% python3 -q
>>> import numpy as np
>>> np.set_printoptions(precision=3, suppress=True, linewidth=100)
>>> rnd = lambda a: np.round(a, 3) + 0
>>> E = np.load("w.npy")
>>> print(E)
[[0 0 0 0 0 0 0]
 [1 0 0 1 5 0 0]
 [0 0 4 0 4 0 0]
 [0 0 0 2 3 0 0]]
>>> # rows and columns are dependent
>>> print(E.sum(axis=0))
[ 1  0  4  3 12  0  0]
>>> print(E - E[0])
[[0 0 0 0 0 0 0]
 [1 0 0 1 5 0 0]
 [0 0 4 0 4 0 0]
 [0 0 0 2 3 0 0]]
>>> print(np.abs(E).max())
5
>>> print(E.sum(axis=1))
[0 7 8 5]
>>> print(E.mean(axis=0))
[0.25 0.   1.   0.75 3.   0.   0.  ]
>>> print(np.unravel_index(np.abs(E).argmax(), E.shape))
(np.int64(1), np.int64(4))
>>> G = E.T @ E
>>> print((E @ E.T).shape)
(4, 4)
>>> print(np.diag(G))
[ 1  0 16  5 50  0  0]
>>> w1 = np.array([[-1, 2], [-1, 3], [1, 2], [0, -2], [3, -2], [0, -2], [-2, -3]])
>>> beta = np.array([2, 0])
>>> act = np.maximum(E @ w1 + beta, 0)
>>> print(np.linalg.matrix_rank(act))
1
>>> print((act > 0).mean(axis=0))
[1. 0.]
>>> C = np.array([[1, 1, 0], [2, -2, 0]])
>>> print(w1 @ C)
[[ 3 -5  0]
 [ 5 -7  0]
 [ 5 -3  0]
 [-4  4  0]
 [-1  7  0]
 [-4  4  0]
 [-8  4  0]]
>>> print(act @ C)
[[ 2  2  0]
 [16 16  0]
 [18 18  0]
 [11 11  0]]
>>> print((act @ C).round(6).argmax(axis=1))
[0 0 0 0]
>>> mat = np.loadtxt("mat.csv", delimiter=",")
>>> print(rnd(mat))
[[-2.597  0.468 -4.247]
 [-4.637  0.376 -1.832]
 [-1.674  0.458 -4.689]
 [-0.514 -0.371  4.96 ]
 [-1.167 -0.33   4.851]
 [-4.495  0.047  2.189]
 [ 4.705 -0.365  1.651]
 [-1.752  0.46  -4.66 ]
 [-4.769  0.116  1.499]
 [-3.145 -0.155  3.884]
 [-1.743  0.459 -4.664]
 [ 0.829 -0.434  4.912]
 [ 1.469  0.309 -4.769]
 [ 3.289 -0.462  3.737]
 [-2.651 -0.207  4.234]
 [ 2.135  0.255 -4.514]
 [ 2.765  0.196 -4.161]
 [ 0.671 -0.428  4.936]
 [ 4.818 -0.132 -1.33 ]
 [-4.98   0.275 -0.355]
 [-4.552  0.388 -2.031]
 [ 1.196  0.328 -4.844]
 [-4.777  0.351 -1.434]
 [ 0.531  0.37  -4.958]
 [ 1.518  0.305 -4.754]
 [-3.74  -0.08   3.317]
 [ 0.746  0.358 -4.931]
 [-2.974 -0.174  4.015]
 [-2.505 -0.222  4.322]
 [-1.983 -0.268  4.582]
 [-4.896  0.162  1.004]
 [ 4.993 -0.254  0.089]
 [-0.19  -0.389  4.981]]
>>> r = np.linalg.matrix_rank(mat)
>>> print(r)
2
>>> null = np.linalg.svd(mat)[2][r:].T
>>> print(np.linalg.matrix_rank(mat.T @ mat), np.linalg.matrix_rank(mat @ mat.T))
2 2
>>> print(np.allclose(mat @ null, 0))
True
>>> print([int(np.linalg.matrix_rank(mat[:, :j + 1])) for j in range(3)])
[1, 2, 2]
>>> print(rnd(null @ null.T))
[[0.002 0.049 0.004]
 [0.049 0.991 0.079]
 [0.004 0.079 0.006]]
>>> print([int(np.linalg.matrix_rank(mat[:i])) for i in range(1, len(mat) + 1)])
[1, 2, 2, 2, 2, 2, 2, 2, 2, 2, 2, 2, 2, 2, 2, 2, 2, 2, 2, 2, 2, 2, 2, 2, 2, 2, 2, 2, 2, 2, 2, 2, 2]
